>>> import numpy as np
>>> np.set_printoptions(precision=2, suppress=True, linewidth=120, legacy="1.25")
>>> mat = np.array([[-1, -8, -5, 2, -4, 5, -4, -8],
...     [1, 9, -9, 6, 8, 1, 7, -7],
...     [6, 1, -1, -6, 1, -4, -6, -6],
...     [0, -4, 7, -2, 5, -8, -8, -2],
...     [0, -5, -2, -8, 2, -7, -1, 0],
...     [-2, -6, -5, 8, -7, 1, 6, 9],
...     [-4, -7, -2, -7, 1, 1, 3, 0],
...     [3, 5, -4, -9, -5, -4, 8, -5]])
>>> x = np.array([0, 2, 0, 0, -1, -1, -1, 0])
>>> target = mat @ x
>>> target
array([-13,   2,  11,   3,  -4, -12, -19,  11])
>>> np.round(np.linalg.solve(mat.T, mat[7]), 2) + 0
array([0., 0., 0., 0., 0., 0., 0., 1.])
>>> mat.ravel(order="F")
array([-1,  1,  6,  0,  0, -2, -4,  3, -8,  9,  1, -4, -5, -6, -7,  5, -5, -9, -1,  7, -2, -5, -2, -4,  2,  6, -6, -2,
       -8,  8, -7, -9, -4,  8,  1,  5,  2, -7,  1, -5,  5,  1, -4, -8, -7,  1,  1, -4, -4,  7, -6, -8, -1,  6,  3,  8,
       -8, -7, -6, -2,  0,  9,  0, -5])
>>> mat.reshape(2, -1)
array([[-1, -8, -5,  2, -4,  5, -4, -8,  1,  9, -9,  6,  8,  1,  7, -7,  6,  1, -1, -6,  1, -4, -6, -6,  0, -4,  7,
        -2,  5, -8, -8, -2],
       [ 0, -5, -2, -8,  2, -7, -1,  0, -2, -6, -5,  8, -7,  1,  6,  9, -4, -7, -2, -7,  1,  1,  3,  0,  3,  5, -4,
        -9, -5, -4,  8, -5]])
>>> blk = mat.reshape(8, 2, -1)
>>> blk.shape
(8, 2, 4)
>>> blk.transpose(1, 0, 2)
array([[[-1, -8, -5,  2],
        [ 1,  9, -9,  6],
        [ 6,  1, -1, -6],
        [ 0, -4,  7, -2],
        [ 0, -5, -2, -8],
        [-2, -6, -5,  8],
        [-4, -7, -2, -7],
        [ 3,  5, -4, -9]],

       [[-4,  5, -4, -8],
        [ 8,  1,  7, -7],
        [ 1, -4, -6, -6],
        [ 5, -8, -8, -2],
        [ 2, -7, -1,  0],
        [-7,  1,  6,  9],
        [ 1,  1,  3,  0],
        [-5, -4,  8, -5]]])
